% ipython --no-banner

In [1]: import numpy as np

In [2]: import numpy.linalg as la

In [3]: np.set_printoptions(precision=2, suppress=True, linewidth=140)

In [4]: def rd(a):
   ...:     return np.round(a, 2) + 0
   ...: 

In [5]: X = np.load("case7.npy")

In [6]: print(X)
[[-5  0  0]
 [ 0 -3  0]
 [ 0  0  4]]

In [7]: X @ X
Out[7]: 
array([[25,  0,  0],
       [ 0,  9,  0],
       [ 0,  0, 16]])

In [8]: np.flatnonzero(la.matrix_power((X != 0) + (X.T != 0) + np.eye(3), 3)[1])
Out[8]: array([1])

In [9]: evals, vecs = la.eig(X)

In [10]: print(X @ vecs[:, 0] - evals[0] * vecs[:, 0])
[0. 0. 0.]

In [11]: evals
Out[11]: array([-5., -3.,  4.])

In [12]: np.prod(evals)
Out[12]: np.float64(60.0)

In [13]: P = np.triu(np.array([[0, 0, 3], [2, 2, 3], [2, 3, 3]]), 1) + np.eye(3)

In [14]: M2 = P @ X @ la.inv(P)

In [15]: rd(la.det(M2))
Out[15]: np.float64(60.0)

In [16]: np.poly(M2)
Out[16]: array([  1.,   4., -17., -60.])

In [17]: la.matrix_rank(M2)
Out[17]: np.int64(3)

In [18]: np.trace(M2), np.trace(X)
Out[18]: (np.float64(-4.0), np.int64(-4))

In [19]: M = np.load("dump.npy")

In [20]: rd(M)
Out[20]: 
array([[ 0.87,  1.26,  0.27,  1.18,  0.04, -1.4 , -0.73,  0.84],
       [ 1.26,  3.77, -0.1 ,  0.1 , -1.22,  0.04,  0.39, -0.62],
       [ 0.27, -0.1 , -0.4 ,  1.74, -1.17, -1.46, -1.49, -0.68],
       [ 1.18,  0.1 ,  1.74,  0.1 , -0.59,  1.08, -0.09, -0.79],
       [ 0.04, -1.22, -1.17, -0.59,  1.98,  0.12, -0.49, -0.83],
       [-1.4 ,  0.04, -1.46,  1.08,  0.12,  0.37, -1.28,  0.14],
       [-0.73,  0.39, -1.49, -0.09, -0.49, -1.28,  0.55, -0.85],
       [ 0.84, -0.62, -0.68, -0.79, -0.83,  0.14, -0.85,  0.75]])

In [21]: # symmetric

In [22]: r = la.matrix_rank(M)

In [23]: r
Out[23]: np.int64(7)

In [24]: N = la.svd(M)[2][r:].T

In [25]: rd(M @ N)
Out[25]: 
array([[0.],
       [0.],
       [0.],
       [0.],
       [0.],
       [0.],
       [0.],
       [0.]])

In [26]: la.matrix_rank(M.T @ M), la.matrix_rank(M @ M.T)
Out[26]: (np.int64(7), np.int64(7))

In [27]: m1 = np.maximum(np.array([[3, 2, -1],
    ...:     [1, 1, 5],
    ...:     [-5, -5, 2],
    ...:     [0, 2, -1],
    ...:     [-1, 0, -4],
    ...:     [-4, -3, 2],
    ...:     [-4, 4, -4],
    ...:     [-5, 4, -4],
    ...:     [1, 2, -1],
    ...:     [2, 5, 1],
    ...:     [-2, -1, 5],
    ...:     [-2, 1, -2],
    ...:     [-5, 5, 5],
    ...:     [5, 1, 2],
    ...:     [-3, 3, -4],
    ...:     [2, 2, 1],
    ...:     [2, -3, -3],
    ...:     [-4, -3, 4],
    ...:     [5, 5, -3],
    ...:     [-2, -2, -4],
    ...:     [-4, -3, 1],
    ...:     [-3, -1, -3],
    ...:     [3, 0, 5],
    ...:     [3, 3, 1],
    ...:     [5, -3, -5],
    ...:     [-3, 5, -4],
    ...:     [1, 0, -3]]) @ np.array([[2, 0, 2, 0, 1, 2, 0], [0, 3, 3, 0, 3, 2, 2], [1, 2, 1, 2, 3, 0, 0]]) + np.array([-4, 1, 2, 0, 5, 2, -5]), 0)

In [28]: m1
Out[28]: 
array([[ 1,  5, 13,  0, 11, 12,  0],
       [ 3, 14, 12, 10, 24,  6,  0],
       [ 0,  0,  0,  4,  0,  0,  0],
       [ 0,  5,  7,  0,  8,  6,  0],
       [ 0,  0,  0,  0,  0,  0,  0],
       [ 0,  0,  0,  4,  0,  0,  0],
       [ 0,  5,  2,  0,  1,  2,  3],
       [ 0,  5,  0,  0,  0,  0,  3],
       [ 0,  5,  9,  0,  9,  8,  0],
       [ 1, 18, 22,  2, 25, 16,  5],
       [ 0,  8,  0, 10, 15,  0,  0],
       [ 0,  0,  0,  0,  0,  0,  0],
       [ 0, 26, 12, 10, 30,  2,  5],
       [ 8,  8, 17,  4, 19, 14,  0],
       [ 0,  2,  1,  0,  0,  2,  1],
       [ 1,  9, 13,  2, 16, 10,  0],
       [ 0,  0,  0,  0,  0,  0,  0],
       [ 0,  0,  0,  8,  4,  0,  0],
       [ 3, 10, 24,  0, 16, 22,  5],
       [ 0,  0,  0,  0,  0,  0,  0],
       [ 0,  0,  0,  2,  0,  0,  0],
       [ 0,  0,  0,  0,  0,  0,  0],
       [ 7, 11, 13, 10, 23,  8,  0],
       [ 3, 12, 18,  2, 20, 14,  1],
       [ 1,  0,  0,  0,  0,  6,  0],
       [ 0,  8,  7,  0,  5,  6,  5],
       [ 0,  0,  1,  0,  0,  4,  0]])

In [29]: M2 = np.c_[m1[:, :4] @ np.array([[0, 2, 0, 3], [1, 3, 3, 1], [3, 1, 1, 2], [3, 2, 3, 2]]), np.array([2, 3, 2, 3, 0, -1, -2, -2, -1, -3, -1, -3, 3, 2, -2, -3, -3, 2, -1, -1, 1, -3, -1, -2, 3, 0, 1])]

In [30]: print(M2)
[[ 44  30  28  34   2]
 [ 80  80  84  67   3]
 [ 12   8  12   8   2]
 [ 26  22  22  19   3]
 [  0   0   0   0   0]
 [ 12   8  12   8  -1]
 [ 11  17  17   9  -2]
 [  5  15  15   5  -2]
 [ 32  24  24  23  -1]
 [ 90  82  82  69  -3]
 [ 38  44  54  28  -1]
 [  0   0   0   0  -3]
 [ 92 110 120  70   3]
 [ 71  65  53  74   2]
 [  5   7   7   4  -2]
 [ 54  46  46  42  -3]
 [  0   0   0   0  -3]
 [ 24  16  24  16   2]
 [ 82  60  54  67  -1]
 [  0   0   0   0  -1]
 [  6   4   6   4   1]
 [  0   0   0   0  -3]
 [ 80  80  76  78  -1]
 [ 72  64  60  61  -2]
 [  0   2   0   3   3]
 [ 29  31  31  22   0]
 [  3   1   1   2   1]]

In [31]: la.matrix_rank(M2)
Out[31]: np.int64(5)

In [32]: rd(la.lstsq(m1, M2[:, 0])[0])
Out[32]: array([0., 1., 3., 3., 0., 0., 0.])

In [33]: Ac = m1 - m1.mean(axis=0)

In [34]: vecs = la.svd(Ac)[2][:1]

In [35]: M2 = Ac - Ac @ vecs.T @ vecs

In [36]: rd(np.diag(vecs.T @ vecs))
Out[36]: array([0.01, 0.17, 0.25, 0.01, 0.44, 0.11, 0.  ])

In [37]: rd(np.cov(Ac @ vecs.T, rowvar=False))
Out[37]: np.float64(207.7)

In [38]: rd(la.norm(M2) / la.norm(Ac))
Out[38]: np.float64(0.45)

In [39]: la.norm(M2, axis=1).round(6).argmax()
Out[39]: np.int64(12)

In [40]: Ac = (m1 - m1.mean(axis=0)) / m1.std(axis=0)

In [41]: np.argwhere(np.abs(Ac) > 2)
Out[41]: 
array([[ 1,  3],
       [ 9,  2],
       [ 9,  6],
       [10,  3],
       [12,  1],
       [12,  3],
       [12,  4],
       [12,  6],
       [13,  0],
       [18,  2],
       [18,  5],
       [18,  6],
       [22,  0],
       [22,  3],
       [25,  6]])

In [42]: coef = la.lstsq(np.delete(Ac, 6, axis=1), Ac[:, 6])[0]

In [43]: rd(coef)
Out[43]: array([-0.01,  2.52,  0.72,  0.58, -3.23,  0.49])

In [44]: rd(1 - np.var(Ac[:, 6] - np.delete(Ac, 6, axis=1) @ coef))
Out[44]: np.float64(0.91)

In [45]: np.abs(coef).argmax()
Out[45]: np.int64(4)
